% python3 -q
>>> import numpy as np
>>> import numpy.linalg as la
>>> np.set_printoptions(precision=2, suppress=True, linewidth=160)
>>> Y = np.array([[1, 2], [0, 2]])
>>> feats = np.kron(np.eye(2, dtype=int), Y)
>>> feats
array([[1, 2, 0, 0],
       [0, 2, 0, 0],
       [0, 0, 1, 2],
       [0, 0, 0, 2]])
>>> x0 = np.array([0, 3, 3, 2])
>>> y = feats @ x0
>>> c, lr = np.zeros(4), 1 / la.norm(feats, 2) ** 2
>>> for i in range(12):
...     c -= lr * feats.T @ (feats @ c - y)
...     if i % 2 == 0: print(i, round(la.norm(feats @ c - y), 2))
... 
0 1.62
2 1.45
4 1.29
6 1.16
8 1.03
10 0.92
>>> np.round(la.cond(feats), 2)
np.float64(4.27)
>>> c
array([0.38, 2.9 , 1.83, 2.31])
>>> [int(la.matrix_rank(la.matrix_power(feats, p))) for p in range(1, 5)]
[4, 4, 4, 4]
>>> def softmax(z):
...     e = np.exp(z - z.max(axis=-1, keepdims=True))
...     return e / e.sum(axis=-1, keepdims=True)
... 
>>> softmax(feats).sum(axis=1)
array([1., 1., 1., 1.])
>>> softmax(feats[1] + 5)
array([0.1 , 0.71, 0.1 , 0.1 ])
>>> S = feats @ feats.T / np.sqrt(4)
>>> softmax(S)[1] @ feats
array([0.44, 1.76, 0.06, 0.24])
>>> softmax(S)
array([[0.56, 0.34, 0.05, 0.05],
       [0.44, 0.44, 0.06, 0.06],
       [0.05, 0.05, 0.56, 0.34],
       [0.06, 0.06, 0.44, 0.44]])
>>> np.sort(la.eigvals(feats).real)
array([1., 1., 2., 2.])
>>> np.flatnonzero(la.matrix_power((feats != 0) + (feats.T != 0) + np.eye(4), 4)[1])
array([0, 1])
>>> feats @ feats
array([[1, 6, 0, 0],
       [0, 4, 0, 0],
       [0, 0, 1, 6],
       [0, 0, 0, 4]])
>>> vals, V = la.eig(feats)
>>> np.sort(la.eigvals(la.inv(feats)))
array([0.5, 0.5, 1. , 1. ])
>>> feats @ V[:, 0] - vals[0] * V[:, 0]
array([0., 0., 0., 0.])
>>> vals
array([1., 2., 1., 2.])
>>> np.sort(la.eigvals(feats.T))
array([1., 1., 2., 2.])
>>> K = np.array([[-3, -3, -3, 1, 1, 1],
...     [-6, 6, 6, 2, -2, -2],
...     [3, -6, -6, -1, 2, 2],
...     [3, 3, 3, -3, -3, -3],
...     [6, -6, -6, -6, 6, 6],
...     [-3, 6, 6, 3, -6, -6]])
>>> K
array([[-3, -3, -3,  1,  1,  1],
       [-6,  6,  6,  2, -2, -2],
       [ 3, -6, -6, -1,  2,  2],
       [ 3,  3,  3, -3, -3, -3],
       [ 6, -6, -6, -6,  6,  6],
       [-3,  6,  6,  3, -6, -6]])
>>> la.cond(K) > 100
np.True_
>>> round(float(la.norm(K, 2) / la.norm(K)), 2)
0.92
>>> r0, g = K[3], K[4]
>>> r0 @ r0
np.int64(54)
>>> pr = (r0 @ g) / (r0 @ r0) * r0
>>> g - pr
array([ 8., -4., -4., -8.,  4.,  4.])
>>> np.round(la.norm(r0 + g) ** 2 + la.norm(r0 - g) ** 2, 2)
np.float64(540.0)
>>> Y = K / np.sqrt((K ** 2).mean(axis=1, keepdims=True))
>>> K - K.mean(axis=1, keepdims=True)
array([[-2.  , -2.  , -2.  ,  2.  ,  2.  ,  2.  ],
       [-6.67,  5.33,  5.33,  1.33, -2.67, -2.67],
       [ 4.  , -5.  , -5.  ,  0.  ,  3.  ,  3.  ],
       [ 3.  ,  3.  ,  3.  , -3.  , -3.  , -3.  ],
       [ 6.  , -6.  , -6.  , -6.  ,  6.  ,  6.  ],
       [-3.  ,  6.  ,  6.  ,  3.  , -6.  , -6.  ]])
>>> data = np.array([[1.0, -1.0, 2.0], [0.0, 0.0, -2.0], [0.0, 1.0, 1.0]])
>>> Y = data[0, 0] * data[1:] - np.outer(data[1:, 0], data[0])
>>> Y
array([[ 0.,  0., -2.],
       [ 0.,  1.,  1.]])
>>> data[:, 0] / data[0, 0]
array([1., 0., 0.])
>>> la.matrix_rank(Y), la.matrix_rank(data)
(np.int64(2), np.int64(3))
>>> r0, g = Y[1], Y[0]
>>> r0 @ g
np.float64(-2.0)
>>> r0 @ r0
np.float64(2.0)
>>> pr = (r0 @ g) / (r0 @ r0) * r0
>>> round(float(la.norm(r0 + g) ** 2 + la.norm(r0 - g) ** 2), 2)
12.0
>>> g - pr
array([ 0.,  1., -1.])
>>> np.outer(r0, g)
array([[ 0.,  0., -0.],
       [ 0.,  0., -2.],
       [ 0.,  0., -2.]])
>>> la.matrix_rank(np.outer(r0, g))
np.int64(1)
>>> x0 = np.array([2, 2, 0])
>>> y = data @ x0
>>> c, lr = np.zeros(3), 1 / la.norm(data, 2) ** 2
>>> for i in range(150):
...     c -= lr * data.T @ (data @ c - y)
...     if i % 50 == 0: print(i, round(la.norm(data @ c - y), 2))
... 
0 1.65
50 0.41
100 0.15
>>> c
array([1.89, 1.95, 0.02])
>>> np.round(la.cond(data), 2)
np.float64(7.07)
>>> G = data.T @ data
>>> (data @ data.T).shape
(3, 3)
>>> np.trace(G), (data ** 2).sum()
(np.float64(12.0), np.float64(12.0))
>>> la.matrix_rank(G)
np.int64(3)
>>> la.svd(data, compute_uv=False) ** 2
array([9.66, 2.14, 0.19])
>>> np.allclose(G, G.T)
True
>>> G
array([[ 1., -1.,  2.],
       [-1.,  2., -1.],
       [ 2., -1.,  9.]])
>>> vals, V = la.eigh(G)
>>> x0 = np.array([1, 1, 1])
>>> V * np.maximum(vals, 0) @ V.T
array([[ 1., -1.,  2.],
       [-1.,  2., -1.],
       [ 2., -1.,  9.]])
>>> (np.sign(V[:, -1].round(6)) == np.sign(V[0, -1].round(6))).astype(int)
array([1, 0, 1])
>>> A = np.loadtxt("case13.csv", delimiter=",")
>>> A
array([[0.5, 0.5, 0. , 0. ],
       [0. , 0.5, 0.5, 0. ],
       [0.5, 0. , 0.5, 0. ],
       [0.5, 0. , 0. , 0.5]])
>>> A - A[0]
array([[ 0. ,  0. ,  0. ,  0. ],
       [-0.5,  0. ,  0.5,  0. ],
       [ 0. , -0.5,  0.5,  0. ],
       [ 0. , -0.5,  0. ,  0.5]])
>>> np.diff(A, axis=0)
array([[-0.5,  0. ,  0.5,  0. ],
       [ 0.5, -0.5,  0. ,  0. ],
       [ 0. ,  0. , -0.5,  0.5]])
>>> A.sum(axis=0)
array([1.5, 1. , 1. , 0.5])
